% ipython --no-banner

In [1]: import numpy as np

In [2]: import numpy.linalg as la

In [3]: np.set_printoptions(precision=2, suppress=True, linewidth=160)

In [4]: data = np.loadtxt("a.csv", delimiter=",")

In [5]: data
Out[5]: 
array([[0.33, 0.33, 0.33],
       [0.33, 0.33, 0.33],
       [0.33, 0.33, 0.33]])

In [6]: np.round(la.norm(data, "nuc"), 2)
Out[6]: np.float64(1.0)

In [7]: round(float(la.norm(data) ** 2 / la.norm(data, 2) ** 2), 2)
Out[7]: 1.0

In [8]: la.norm(data, axis=0)
Out[8]: array([0.58, 0.58, 0.58])

In [9]: proj = np.triu(np.array([[4, 2, 3], [-9, 8, -7], [3, -9, 8]]), 1) + np.eye(3)

In [10]: M2 = proj @ data @ la.inv(proj)

In [11]: la.matrix_rank(M2)
Out[11]: np.int64(1)

In [12]: ev, evecs = la.eigh(data)

In [13]: vec = np.array([3, 1, 2])

In [14]: evecs * np.abs(ev) @ evecs.T
Out[14]: 
array([[0.33, 0.33, 0.33],
       [0.33, 0.33, 0.33],
       [0.33, 0.33, 0.33]])

In [15]: vec @ data @ vec
Out[15]: np.float64(12.0)

In [16]: round(float(vec @ data @ vec / (vec @ vec)), 2), round(ev[0], 2), round(ev[-1], 2)
Out[16]: (0.86, np.float64(0.0), np.float64(1.0))

In [17]: np.abs(data).sum(axis=1).max(), np.round(np.abs(ev).max(), 2)
Out[17]: (np.float64(1.0), np.float64(1.0))

In [18]: la.eigvalsh(data[1:, 1:])
Out[18]: array([0.  , 0.67])

In [19]: la.cond(data) > 100
Out[19]: np.True_

In [20]: la.matrix_rank(data, rtol=0.1)
Out[20]: np.int64(1)

In [21]: F = np.load("case13.npy")

In [22]: F
Out[22]: 
array([[4., 1., 1., 1.],
       [1., 4., 1., 1.],
       [1., 1., 4., 1.],
       [1., 1., 1., 4.]])

In [23]: # symmetric, so the eigenvalues are real

In [24]: gram = F.T @ F

In [25]: la.eigvalsh(gram)[::-1]
Out[25]: array([49.,  9.,  9.,  9.])

In [26]: np.diag(gram)
Out[26]: array([19., 19., 19., 19.])

In [27]: vec = np.ones(4)

In [28]: for _ in range(5):
    ...:     vec = F @ vec
    ...:     vec /= la.norm(vec)
    ...:     print(round(vec @ F @ vec, 2))
    ...: 
7.0
7.0
7.0
7.0
7.0

In [29]: vec
Out[29]: array([0.5, 0.5, 0.5, 0.5])

In [30]: M2 = F / la.norm(F, axis=1, keepdims=True)

In [31]: gram = M2 @ M2.T

In [32]: la.norm(M2, axis=1)
Out[32]: array([1., 1., 1., 1.])

In [33]: gram[3]
Out[33]: array([0.53, 0.53, 0.53, 1.  ])

In [34]: (gram - 2 * np.eye(4)).round(6).argmax(axis=1)
Out[34]: array([1, 0, 0, 0])

In [35]: np.round(np.degrees(np.arccos(np.clip(gram[3, 2], -1, 1))), 2)
Out[35]: np.float64(58.24)

In [36]: (np.abs(gram) > 0.9).astype(int)
Out[36]: 
array([[1, 0, 0, 0],
       [0, 1, 0, 0],
       [0, 0, 1, 0],
       [0, 0, 0, 1]])

In [37]: np.argwhere(np.triu(np.abs(gram) > 0.95, 1))
Out[37]: array([], shape=(0, 2), dtype=int64)

In [38]: mat = np.load("run14.npy")

In [39]: mat
Out[39]: 
array([[-1.76,  1.81, -1.38, -4.81],
       [-2.71, -3.99,  3.66,  3.77],
       [-3.91, -3.16,  3.24,  6.07],
       [-3.76, -2.7 ,  2.27,  4.97],
       [-2.4 ,  3.86, -0.9 , -3.39],
       [-2.64, -4.48,  4.2 ,  5.49],
       [-3.11, -5.13,  3.04,  5.33],
       [-0.94,  4.6 ,  0.04, -1.99],
       [-3.59, -2.81,  2.21,  5.76],
       [-2.65, -2.47,  3.81,  6.17],
       [-2.5 , -4.01,  2.39,  4.66],
       [-0.67,  3.79,  0.03, -2.57],
       [-1.72, -3.3 ,  2.95,  5.46],
       [-3.43, -3.34,  2.38,  5.05],
       [-2.86, -2.75,  3.75,  6.28],
       [-2.93, -3.66,  2.87,  3.61],
       [-3.51, -4.99,  3.16,  4.59],
       [-3.08, -3.72,  2.33,  5.93],
       [-1.69,  5.59,  0.28, -3.72],
       [-3.48, -2.55,  2.59,  6.49],
       [-1.86,  5.95, -0.94, -5.33]])

In [40]: r0, v = mat[8], mat[20]

In [41]: np.round(r0 @ v, 2)
Out[41]: np.float64(-42.82)

In [42]: pr = (r0 @ v) / (r0 @ r0) * r0

In [43]: v - pr
Out[43]: array([-4.47,  3.91,  0.67, -1.14])

In [44]: np.round(la.norm(r0 + v) ** 2 + la.norm(r0 - v) ** 2, 2)
Out[44]: np.float64(254.0)

In [45]: la.matrix_rank(np.outer(r0, v))
Out[45]: np.int64(1)

In [46]: rng = np.random.default_rng(55921)

In [47]: idx = rng.permutation(4)

In [48]: M2 = mat[:, idx] * rng.choice([-1, 1], 4)

In [49]: M2
Out[49]: 
array([[ 1.81,  1.38,  4.81,  1.76],
       [-3.99, -3.66, -3.77,  2.71],
       [-3.16, -3.24, -6.07,  3.91],
       [-2.7 , -2.27, -4.97,  3.76],
       [ 3.86,  0.9 ,  3.39,  2.4 ],
       [-4.48, -4.2 , -5.49,  2.64],
       [-5.13, -3.04, -5.33,  3.11],
       [ 4.6 , -0.04,  1.99,  0.94],
       [-2.81, -2.21, -5.76,  3.59],
       [-2.47, -3.81, -6.17,  2.65],
       [-4.01, -2.39, -4.66,  2.5 ],
       [ 3.79, -0.03,  2.57,  0.67],
       [-3.3 , -2.95, -5.46,  1.72],
       [-3.34, -2.38, -5.05,  3.43],
       [-2.75, -3.75, -6.28,  2.86],
       [-3.66, -2.87, -3.61,  2.93],
       [-4.99, -3.16, -4.59,  3.51],
       [-3.72, -2.33, -5.93,  3.08],
       [ 5.59, -0.28,  3.72,  1.69],
       [-2.55, -2.59, -6.49,  3.48],
       [ 5.95,  0.94,  5.33,  1.86]])

In [50]: Uu, _, vt = la.svd(mat.T @ M2)

In [51]: np.round(Uu @ vt, 2) + 0
Out[51]: 
array([[ 0.,  0.,  0., -1.],
       [ 1.,  0.,  0.,  0.],
       [ 0., -1.,  0.,  0.],
       [ 0.,  0., -1.,  0.]])

In [52]: idx
Out[52]: array([1, 2, 3, 0])

In [53]: W2 = mat[[10, 19]].astype(float)

In [54]: for _ in range(3):
    ...:     idx = la.norm(mat[:, None] - W2, axis=-1).argmin(axis=1)
    ...:     W2 = np.array([mat[idx == j].mean(axis=0) for j in range(2)])
    ...: 

In [55]: idx
Out[55]: array([0, 1, 1, 1, 0, 1, 1, 0, 1, 1, 1, 0, 1, 1, 1, 1, 1, 1, 0, 1, 0])

In [56]: W2
Out[56]: 
array([[-1.55,  4.27, -0.48, -3.64],
       [-3.06, -3.54,  2.99,  5.31]])

In [57]: W2[1] - W2[0]
Out[57]: array([-1.51, -7.8 ,  3.47,  8.94])

In [58]: np.bincount(idx)
Out[58]: array([ 6, 15])

In [59]: vec = np.array([3, 2, 1, 4])

In [60]: (W2 @ vec).argmax()
Out[60]: np.int64(1)

In [61]: vec @ W2
ValueError: matmul: Input operand 1 has a mismatch in its core dimension 0, with gufunc signature (n?,k),(k,m?)->(n?,m?) (size 2 is different from 4)


In [62]: np.einsum("ij,j->i", W2, vec)
Out[62]: array([-11.14,   7.97])

In [63]: W2 @ vec
Out[63]: array([-11.14,   7.97])

In [64]: np.sign((W2 @ vec).round(6))
Out[64]: array([-1.,  1.])

In [65]: W2 * vec
Out[65]: 
array([[ -4.66,   8.53,  -0.48, -14.54],
       [ -9.18,  -7.07,   2.99,  21.23]])

In [66]: feats = np.load("mat.npy")

In [67]: feats
Out[67]: 
array([[-1.  ,  0.62,  0.89],
       [-1.  ,  0.71,  0.94],
       [ 0.83, -0.27, -0.51],
       [ 0.98, -0.51, -0.81],
       [ 0.91, -0.35, -0.62],
       [-0.77,  0.24,  0.45],
       [-0.69,  0.2 ,  0.38],
       [-0.94,  0.38,  0.66],
       [ 1.  , -0.74, -0.96],
       [ 0.98, -0.51, -0.81],
       [ 0.33, -0.08, -0.16],
       [-0.59,  0.16,  0.31],
       [-1.  ,  0.62,  0.89],
       [ 0.  ,  0.  ,  0.  ],
       [ 0.99, -0.54, -0.83]])

In [68]: Xc = feats - feats.mean(axis=0)

In [69]: evecs = la.svd(Xc)[2][:1]

In [70]: M2 = Xc - Xc @ evecs.T @ evecs

In [71]: (Xc @ evecs.T).std(axis=0)
Out[71]: array([1.17])

In [72]: np.cov(Xc @ evecs.T, rowvar=False)
Out[72]: array(1.47)

In [73]: M2.std(axis=0)
Out[73]: array([0.08, 0.08, 0.05])

In [74]: la.norm(M2, axis=1).round(6).argmax()
Out[74]: np.int64(8)

In [75]: np.diag(evecs.T @ evecs)
Out[75]: array([0.52, 0.15, 0.33])

In [76]: theta = np.radians(30)

In [77]: R = np.eye(3)

In [78]: R[1, 1] = R[2, 2] = np.cos(theta)

In [79]: R[1, 2], R[2, 1] = -np.sin(theta), np.sin(theta)

In [80]: R
Out[80]: 
array([[ 1.  ,  0.  ,  0.  ],
       [ 0.  ,  0.87, -0.5 ],
       [ 0.  ,  0.5 ,  0.87]])

In [81]: M2 = feats @ R.T

In [82]: round(float(la.det(R)), 2), round(np.trace(R), 2)
Out[82]: (1.0, np.float64(2.73))

In [83]: np.diff(R, axis=0)
Out[83]: 
array([[-1.  ,  0.87, -0.5 ],
       [ 0.  , -0.37,  1.37]])

In [84]: R - R[0]
Out[84]: 
array([[ 0.  ,  0.  ,  0.  ],
       [-1.  ,  0.87, -0.5 ],
       [-1.  ,  0.5 ,  0.87]])

In [85]: np.unravel_index(np.abs(R).argmax(), R.shape)
Out[85]: (np.int64(0), np.int64(0))

In [86]: np.abs(R).max()
Out[86]: np.float64(1.0)

In [87]: la.matrix_rank(R)
Out[87]: np.int64(3)

In [88]: la.svd(R, compute_uv=False)
Out[88]: array([1., 1., 1.])

In [89]: np.count_nonzero(R)
Out[89]: np.int64(5)

In [90]: R.sum(axis=1)
Out[90]: array([1.  , 0.37, 1.37])

In [91]: np.zeros(3, 3)
TypeError: Cannot interpret '3' as a data type
